$ ipython --no-banner

In [1]: import numpy as np

In [2]: from numpy import linalg as LA

In [3]: np.set_printoptions(suppress=True, linewidth=140)

In [4]: def rnd(a):
   ...:     return np.round(a, 2) + 0
   ...: 

In [5]: K = np.loadtxt("arr.csv", delimiter=",")

In [6]: K
Out[6]: 
array([[-0.8 ,  1.  ,  0.76,  0.62],
       [-0.12,  0.99, -0.58,  0.89],
       [ 0.11, -0.17, -0.3 , -0.04],
       [ 0.48, -0.52, -0.73,  0.04],
       [-0.07,  1.  , -0.97,  1.  ],
       [-0.25, -0.98,  0.71, -0.88],
       [ 0.72,  0.62, -0.93,  0.77],
       [-0.41, -0.99,  0.93, -0.93],
       [-0.29, -0.95,  0.74, -0.81],
       [-0.25, -0.98,  0.83, -0.86],
       [ 0.86, -0.99, -0.93, -0.49],
       [-0.53,  0.99,  0.35,  0.69],
       [-0.91,  0.71,  0.98, -0.56],
       [ 0.57,  0.9 , -0.92,  0.83],
       [ 0.82,  0.45, -0.98,  0.77],
       [ 0.41, -1.  ,  0.86, -0.99],
       [-0.31, -0.16,  0.48, -0.31],
       [ 0.98,  0.74, -1.  ,  0.97],
       [ 0.73,  0.92, -0.96,  0.9 ],
       [ 0.21,  0.28, -0.47,  0.27],
       [ 0.89, -1.  , -0.87, -0.84],
       [ 0.02,  0.99, -0.6 ,  0.88],
       [ 0.09,  0.95, -0.6 ,  0.75],
       [-0.79,  1.  , -0.22,  0.99],
       [-0.31,  0.81,  0.16,  0.31],
       [-0.69, -0.39,  0.89, -0.68],
       [-0.21,  0.94, -0.15,  0.63],
       [ 0.83, -1.  , -0.46, -0.99],
       [-0.85, -1.  ,  1.  , -0.98],
       [ 0.69,  0.96, -0.96,  0.92],
       [-0.1 ,  0.35,  0.2 ,  0.14],
       [-0.37, -0.99,  0.84, -0.93],
       [ 0.28,  0.57, -0.62,  0.48]])

In [7]: x0 = np.array([2, -5, 1, -2])

In [8]: rhs = K @ x0

In [9]: rnd(LA.pinv(K) @ K)
Out[9]: 
array([[1., 0., 0., 0.],
       [0., 1., 0., 0.],
       [0., 0., 1., 0.],
       [0., 0., 0., 1.]])

In [10]: rng = np.random.default_rng(8661)

In [11]: rhs = rhs + 0.1 * rng.normal(size=33)

In [12]: rnd(rhs)
Out[12]: 
array([-7.15, -7.62,  0.86,  2.69, -8.14,  6.93, -3.95,  6.97,  6.41,  6.94,  6.76, -6.97, -3.36, -5.99, -2.95,  8.6 ,  1.32, -4.62, -5.84,
       -1.86,  7.7 , -7.39, -6.58, -8.79, -4.97,  2.91, -6.41,  8.17,  6.25, -6.23, -2.1 ,  6.95, -3.88])

In [13]: b, *_ = LA.lstsq(K, rhs)

In [14]: [round(float(LA.norm(LA.solve(K.T @ K + lam * np.eye(4), K.T @ rhs))), 2) for lam in (0, 1, 10, 100)]
Out[14]: [5.83, 5.46, 4.3, 1.56]

In [15]: rnd(b)
Out[15]: array([ 2.04, -4.98,  0.99, -2.02])

In [16]: rnd(LA.norm(rhs - K @ b))
Out[16]: np.float64(0.46)

In [17]: b.round()
Out[17]: array([ 2., -5.,  1., -2.])

In [18]: X = np.loadtxt("mat.csv", delimiter=",")

In [19]: X
Out[19]: 
array([[1. , 0. , 0. ],
       [0. , 1. , 0. ],
       [0. , 0.5, 0.5]])

In [20]: # triangular: eigenvalues sit on the diagonal

In [21]: proj = np.triu(np.array([[2, 0, 0], [0, 2, 1], [2, 0, 1]]), 1) + np.eye(3)

In [22]: other = proj @ X @ LA.inv(proj)

In [23]: proj @ X - X @ proj
Out[23]: 
array([[ 0. ,  0. ,  0. ],
       [ 0. ,  0.5, -0.5],
       [ 0. ,  0. , -0.5]])

In [24]: LA.matrix_rank(other)
Out[24]: np.int64(3)

In [25]: np.poly(other)
Out[25]: array([ 1. , -2.5,  2. , -0.5])

In [26]: X @ X
Out[26]: 
array([[1.  , 0.  , 0.  ],
       [0.  , 1.  , 0.  ],
       [0.  , 0.75, 0.25]])

In [27]: rnd(LA.matrix_power(X - np.diag(np.diag(X)), 3))
Out[27]: 
array([[0., 0., 0.],
       [0., 0., 0.],
       [0., 0., 0.]])

In [28]: LA.matrix_rank(X - X[0, 0] * np.eye(3))
Out[28]: np.int64(1)

In [29]: F = np.array([[1.0, 0.7, 0.49, 0.34, 0.24],
    ...:     [0.7, 1.0, 0.7, 0.49, 0.34],
    ...:     [0.49, 0.7, 1.0, 0.7, 0.49],
    ...:     [0.34, 0.49, 0.7, 1.0, 0.7],
    ...:     [0.24, 0.34, 0.49, 0.7, 1.0]])

In [30]: # equal to its transpose

In [31]: evals, evecs = LA.eigh(F)

In [32]: rnd(evecs.T @ F @ evecs)
Out[32]: 
array([[0.19, 0.  , 0.  , 0.  , 0.  ],
       [0.  , 0.25, 0.  , 0.  , 0.  ],
       [0.  , 0.  , 0.43, 0.  , 0.  ],
       [0.  , 0.  , 0.  , 1.02, 0.  ],
       [0.  , 0.  , 0.  , 0.  , 3.1 ]])

In [33]: rnd(LA.eigvalsh(F @ F))
Out[33]: array([0.04, 0.06, 0.19, 1.03, 9.61])

In [34]: rnd(evecs.T @ evecs)
Out[34]: 
array([[1., 0., 0., 0., 0.],
       [0., 1., 0., 0., 0.],
       [0., 0., 1., 0., 0.],
       [0., 0., 0., 1., 0.],
       [0., 0., 0., 0., 1.]])

In [35]: np.abs(evecs[:, -1]).round(6).argmax()
Out[35]: np.int64(2)
